% python3 -q
>>> import numpy as np
>>> import numpy.linalg as la
>>> np.set_printoptions(precision=3, suppress=True, linewidth=160, legacy="1.25")
>>> rd = lambda a: np.round(a, 3) + 0
>>> rng = np.random.default_rng(289)
>>> X = np.eye(13, dtype=int)[rng.permutation(13)]
>>> X
array([[0, 0, 0, 0, 0, 0, 0, 0, 1, 0, 0, 0, 0],
       [0, 1, 0, 0, 0, 0, 0, 0, 0, 0, 0, 0, 0],
       [1, 0, 0, 0, 0, 0, 0, 0, 0, 0, 0, 0, 0],
       [0, 0, 0, 0, 0, 0, 0, 0, 0, 0, 0, 0, 1],
       [0, 0, 0, 0, 0, 0, 0, 1, 0, 0, 0, 0, 0],
       [0, 0, 0, 0, 0, 0, 1, 0, 0, 0, 0, 0, 0],
       [0, 0, 1, 0, 0, 0, 0, 0, 0, 0, 0, 0, 0],
       [0, 0, 0, 0, 1, 0, 0, 0, 0, 0, 0, 0, 0],
       [0, 0, 0, 1, 0, 0, 0, 0, 0, 0, 0, 0, 0],
       [0, 0, 0, 0, 0, 0, 0, 0, 0, 0, 1, 0, 0],
       [0, 0, 0, 0, 0, 0, 0, 0, 0, 1, 0, 0, 0],
       [0, 0, 0, 0, 0, 1, 0, 0, 0, 0, 0, 0, 0],
       [0, 0, 0, 0, 0, 0, 0, 0, 0, 0, 0, 1, 0]])
>>> x = np.array([-2, 0, 1, -2, -1, -2, -1, -2, -1, -1, 2, -1, 1])
>>> y = X @ x
>>> beta, lr = np.zeros(13), 1 / la.norm(X, 2) ** 2
>>> for i in range(50):
...     beta -= lr * X.T @ (X @ beta - y)
...     if i % 10 == 0: print(i, round(la.norm(X @ beta - y), 3))
... 
0 0.0
10 0.0
20 0.0
30 0.0
40 0.0
>>> rd(la.cond(X))
1.0
>>> E = np.load("w.npy")
>>> E
array([[ 4.,  3.,  0.,  2.,  3.,  1.,  2.,  0.,  2.,  0.,  1.],
       [ 3., 12.,  0.,  6.,  9.,  3.,  6.,  0.,  6.,  0.,  3.],
       [ 0.,  0.,  3.,  0.,  0.,  0.,  0.,  0.,  0.,  0.,  0.],
       [ 2.,  6.,  0.,  7.,  6.,  2.,  4.,  0.,  4.,  0.,  2.],
       [ 3.,  9.,  0.,  6., 12.,  3.,  6.,  0.,  6.,  0.,  3.],
       [ 1.,  3.,  0.,  2.,  3.,  4.,  2.,  0.,  2.,  0.,  1.],
       [ 2.,  6.,  0.,  4.,  6.,  2.,  7.,  0.,  4.,  0.,  2.],
       [ 0.,  0.,  0.,  0.,  0.,  0.,  0.,  3.,  0.,  0.,  0.],
       [ 2.,  6.,  0.,  4.,  6.,  2.,  4.,  0.,  7.,  0.,  2.],
       [ 0.,  0.,  0.,  0.,  0.,  0.,  0.,  0.,  0.,  3.,  0.],
       [ 1.,  3.,  0.,  2.,  3.,  1.,  2.,  0.,  2.,  0.,  4.]])
>>> left, sig, Vt = la.svd(E)
>>> np.argmax(sig[:-1] / (sig[1:] + 1e-6)) + 1
1
>>> A2 = left[:, :1] @ np.diag(sig[:1]) @ Vt[:1]
>>> np.abs(E - A2).max()
3.0
>>> w, V = la.eigvalsh(E)
Traceback (most recent call last):
  File "<python-input-18>", line 1, in <module>
    w, V = la.eigvalsh(E)
    ^^^^
ValueError: too many values to unpack (expected 2)
>>> w, V = la.eigh(E)
>>> (w > 1e-8).sum(), (w < -1e-8).sum()
(11, 0)
>>> rd(la.eigvalsh(E @ E))
array([   9.,    9.,    9.,    9.,    9.,    9.,    9.,    9.,    9.,    9., 1296.])
>>> np.unique(w.round(6) + 0, return_counts=True)[1]
array([10,  1])
>>> rd(V @ np.diag(w) @ V.T)
array([[ 4.,  3.,  0.,  2.,  3.,  1.,  2.,  0.,  2.,  0.,  1.],
       [ 3., 12.,  0.,  6.,  9.,  3.,  6.,  0.,  6.,  0.,  3.],
       [ 0.,  0.,  3.,  0.,  0.,  0.,  0.,  0.,  0.,  0.,  0.],
       [ 2.,  6.,  0.,  7.,  6.,  2.,  4.,  0.,  4.,  0.,  2.],
       [ 3.,  9.,  0.,  6., 12.,  3.,  6.,  0.,  6.,  0.,  3.],
       [ 1.,  3.,  0.,  2.,  3.,  4.,  2.,  0.,  2.,  0.,  1.],
       [ 2.,  6.,  0.,  4.,  6.,  2.,  7.,  0.,  4.,  0.,  2.],
       [ 0.,  0.,  0.,  0.,  0.,  0.,  0.,  3.,  0.,  0.,  0.],
       [ 2.,  6.,  0.,  4.,  6.,  2.,  4.,  0.,  7.,  0.,  2.],
       [ 0.,  0.,  0.,  0.,  0.,  0.,  0.,  0.,  0.,  3.,  0.],
       [ 1.,  3.,  0.,  2.,  3.,  1.,  2.,  0.,  2.,  0.,  4.]])
>>> rd(V.T @ V)
array([[1., 0., 0., 0., 0., 0., 0., 0., 0., 0., 0.],
       [0., 1., 0., 0., 0., 0., 0., 0., 0., 0., 0.],
       [0., 0., 1., 0., 0., 0., 0., 0., 0., 0., 0.],
       [0., 0., 0., 1., 0., 0., 0., 0., 0., 0., 0.],
       [0., 0., 0., 0., 1., 0., 0., 0., 0., 0., 0.],
       [0., 0., 0., 0., 0., 1., 0., 0., 0., 0., 0.],
       [0., 0., 0., 0., 0., 0., 1., 0., 0., 0., 0.],
       [0., 0., 0., 0., 0., 0., 0., 1., 0., 0., 0.],
       [0., 0., 0., 0., 0., 0., 0., 0., 1., 0., 0.],
       [0., 0., 0., 0., 0., 0., 0., 0., 0., 1., 0.],
       [0., 0., 0., 0., 0., 0., 0., 0., 0., 0., 1.]])
